% ipython --no-banner

In [1]: import numpy as np

In [2]: np.set_printoptions(precision=3, suppress=True, linewidth=140)

In [3]: def rd(a):
   ...:     return np.round(a, 3) + 0
   ...: 

In [4]: W0 = np.loadtxt("block12.csv", delimiter=",")

In [5]: print(rd(W0))
[[ 0.999  0.021  0.028]
 [ 0.021  0.637 -0.481]
 [ 0.028 -0.481  0.365]]

In [6]: # a projection of rank 2

In [7]: w, evecs = np.linalg.eigh(W0)

In [8]: rd(np.linalg.svd(W0, compute_uv=False))
Out[8]: array([1., 1., 0.])

In [9]: w.sum(), np.trace(W0)
Out[9]: (np.float64(2.0), np.float64(2.0))

In [10]: rd(evecs @ np.diag(w) @ evecs.T)
Out[10]: 
array([[ 0.999,  0.021,  0.028],
       [ 0.021,  0.637, -0.481],
       [ 0.028, -0.481,  0.365]])

In [11]: vec = np.array([-1, -2, -4])

In [12]: rd(np.eye(3) - W0)
Out[12]: 
array([[ 0.001, -0.021, -0.028],
       [-0.021,  0.363,  0.481],
       [-0.028,  0.481,  0.635]])

In [13]: np.trace(W0)
Out[13]: np.float64(2.0)

In [14]: rd(W0 @ vec)
Out[14]: array([-1.152,  0.628, -0.525])

In [15]: rd(np.linalg.eigvalsh(2 * W0 - np.eye(3)))
Out[15]: array([-1.,  1.,  1.])

In [16]: Uu, sigma, VT = np.linalg.svd(W0)

In [17]: evecs = VT[:(sigma > 1e-8).sum()]

In [18]: rng = np.random.default_rng(37)

In [19]: vec = W0[0] + 4 * W0[2] + rng.integers(2) * np.eye(3)[2]

In [20]: rd(vec)
Out[20]: array([ 1.11 , -1.901,  1.486])

In [21]: np.allclose(evecs.T @ evecs @ vec, vec)
Out[21]: True

In [22]: np.linalg.matrix_rank(np.vstack([W0, vec]))
Out[22]: np.int64(2)

In [23]: rank = np.linalg.matrix_rank(W0)

In [24]: rank
Out[24]: np.int64(2)

In [25]: ns = np.linalg.svd(W0)[2][rank:].T

In [26]: [int(np.linalg.matrix_rank(W0[:i])) for i in range(1, len(W0) + 1)]
Out[26]: [1, 2, 2]

In [27]: ns.shape
Out[27]: (3, 1)

In [28]: print(rd(W0 @ ns))
[[0.]
 [0.]
 [0.]]

In [29]: other = np.array([[1, 3], [5, 3]])

In [30]: W2 = np.array([[7, 2], [2, 6]])

In [31]: E = np.block([[other, np.zeros((2, 2))], [np.zeros((2, 2)), W2]])

In [32]: E
Out[32]: 
array([[1., 3., 0., 0.],
       [5., 3., 0., 0.],
       [0., 0., 7., 2.],
       [0., 0., 2., 6.]])

In [33]: # 2 blocks once reordered

In [34]: f, v = E[0], E[2]

In [35]: f @ f
Out[35]: np.float64(10.0)

In [36]: f @ v
Out[36]: np.float64(0.0)

In [37]: pr = (f @ v) / (f @ f) * f

In [38]: (v - pr) @ f
Out[38]: np.float64(0.0)

In [39]: np.linalg.matrix_rank(np.outer(f, v))
Out[39]: np.int64(1)

In [40]: rd(np.linalg.norm(f + v) ** 2 + np.linalg.norm(f - v) ** 2)
Out[40]: np.float64(126.0)

In [41]: print(np.outer(f, v))
[[ 0.  0.  7.  2.]
 [ 0.  0. 21.  6.]
 [ 0.  0.  0.  0.]
 [ 0.  0.  0.  0.]]

In [42]: print(pr)
[0. 0. 0. 0.]

In [43]: P = np.triu(np.array([[-2, -1, 2, 2], [2, 1, -1, 1], [2, 0, -2, 2], [1, 1, -2, -1]]), 1) + np.eye(4)

In [44]: other = P @ E @ np.linalg.inv(P)

In [45]: other
Out[45]: 
array([[ -4.,  -4.,  22., -16.],
       [  5.,   8.,  -7.,   0.],
       [  0.,   0.,  11.,  -8.],
       [  0.,   0.,   2.,   2.]])

In [46]: np.linalg.matrix_rank(other)
Out[46]: np.int64(4)

In [47]: rd(np.poly(other))
Out[47]: array([   1.,  -17.,   78.,    4., -456.])

In [48]: rd(np.linalg.det(2 * other)), rd(np.linalg.det(other))
Out[48]: (np.float64(-7296.0), np.float64(-456.0))

In [49]: rd(np.linalg.eigvals(other))
Out[49]: array([-2.   ,  6.   ,  8.562,  4.438])

In [50]: np.einsum("ij,ji->", other, other)
Out[50]: np.float64(133.0)

In [51]: f = np.array([2, 3, 1, -1])

In [52]: other = E + np.outer(f, np.eye(4)[1])

In [53]: np.linalg.matrix_rank(other - E)
Out[53]: np.int64(1)

In [54]: np.linalg.matrix_rank(np.linalg.inv(other) - np.linalg.inv(E), tol=1e-8)
Out[54]: np.int64(1)

In [55]: other
Out[55]: 
array([[ 1.,  5.,  0.,  0.],
       [ 5.,  6.,  0.,  0.],
       [ 0.,  1.,  7.,  2.],
       [ 0., -1.,  2.,  6.]])

In [56]: F = np.array([[1, 1, 0, -1], [2, -2, 2, 0], [2, -2, -2, 0]])

In [57]: F[-1] = F[0] + 2 * F[1]

In [58]: F
Out[58]: 
array([[ 1,  1,  0, -1],
       [ 2, -2,  2,  0],
       [ 5, -3,  4, -1]])

In [59]: # looks like rank 2

In [60]: other = W0 + rng.integers(-2, 3, (3, 2)) @ rng.integers(-2, 3, (2, 3))

In [61]: rd(other)
Out[61]: 
array([[ 3.999, -0.979,  1.028],
       [-0.979, -0.363, -3.481],
       [ 2.028,  1.519,  6.365]])

In [62]: np.linalg.matrix_rank(other - W0, tol=1e-8)
Out[62]: np.int64(2)

In [63]: print(rd(np.linalg.svd(other - W0, compute_uv=False)))
[7.595 2.885 0.   ]

In [64]: m1 = np.load("test19.npy")

In [65]: m1
Out[65]: 
array([[-2,  0,  1,  0],
       [ 0,  1,  0,  0],
       [ 5,  0,  0,  1],
       [ 0,  0, -1,  2]])

In [66]: # splits into 2 blocks

In [67]: vec = np.array([-2, 0, -2, 1])

In [68]: h1 = np.maximum(m1 @ vec, 0)

In [69]: np.maximum(m1 @ vec, 0) - np.maximum(-m1 @ vec, 0)
Out[69]: array([ 2,  0, -9,  4])

In [70]: np.maximum(m1 @ (3 * vec), 0)
Out[70]: array([ 6,  0,  0, 12])

In [71]: h1
Out[71]: array([2, 0, 0, 4])

In [72]: m1 * (h1 > 1e-9)[:, None]
Out[72]: 
array([[-2,  0,  1,  0],
       [ 0,  0,  0,  0],
       [ 0,  0,  0,  0],
       [ 0,  0, -1,  2]])
